% python3 -q
>>> import numpy as np
>>> from numpy import linalg as LA
>>> np.set_printoptions(precision=2, suppress=True, linewidth=140, sign=" ")
>>> W0 = np.array([[2.0, -3.0, 0.0, 2.0, 3.0, 4.0, 2.0, -5.0],
...     [-3.0, -2.0, -3.0, -3.0, -4.0, -3.0, 1.0, 1.0],
...     [0.0, -3.0, 3.0, 1.0, -5.0, 2.0, 4.0, 3.0],
...     [-1.0, -3.0, 2.0, -3.0, 1.0, -1.0, 4.0, 0.0],
...     [0.0, 0.0, 0.0, 0.0, 1.0, 2.0, 1.0, 2.0],
...     [0.0, 0.0, 0.0, 0.0, 1.0, 2.0, -2.0, -1.0],
...     [0.0, 0.0, 0.0, 0.0, 2.0, 0.0, -2.0, 0.0],
...     [0.0, 0.0, 0.0, 0.0, 1.0, -2.0, 0.0, -2.0]])
>>> cov = W0.T @ W0
>>> (W0 @ W0.T).shape
(8, 8)
>>> np.diag(cov)
array([ 14.,  31.,  22.,  23.,  58.,  42.,  46.,  44.])
>>> np.allclose(cov, cov.T)
True
>>> rng = np.random.default_rng(126701)
>>> idx = rng.permutation(8)
>>> B = W0[:, idx] * rng.choice([-1, 1], 8)
>>> B
array([[-2., -3., -5.,  2., -0.,  3.,  4.,  2.],
       [ 3., -2.,  1., -3.,  3., -4., -3.,  1.],
       [-0., -3.,  3.,  1., -3., -5.,  2.,  4.],
       [ 1., -3.,  0., -3., -2.,  1., -1.,  4.],
       [-0.,  0.,  2.,  0., -0.,  1.,  2.,  1.],
       [-0.,  0., -1.,  0., -0.,  1.,  2., -2.],
       [-0.,  0.,  0.,  0., -0.,  2.,  0., -2.],
       [-0.,  0., -2.,  0., -0.,  1., -2.,  0.]])
>>> U, _, Vt = LA.svd(W0.T @ B)
>>> np.round(LA.lstsq(W0, B)[0], 2) + 0
array([[-1.,  0.,  0.,  0.,  0.,  0.,  0.,  0.],
       [ 0.,  1.,  0.,  0.,  0.,  0.,  0.,  0.],
       [ 0.,  0.,  0.,  0., -1.,  0.,  0.,  0.],
       [ 0.,  0.,  0.,  1.,  0.,  0.,  0.,  0.],
       [ 0.,  0.,  0.,  0.,  0.,  1.,  0.,  0.],
       [ 0.,  0.,  0.,  0.,  0.,  0.,  1.,  0.],
       [ 0.,  0.,  0.,  0.,  0.,  0.,  0.,  1.],
       [ 0.,  0.,  1.,  0.,  0.,  0.,  0.,  0.]])
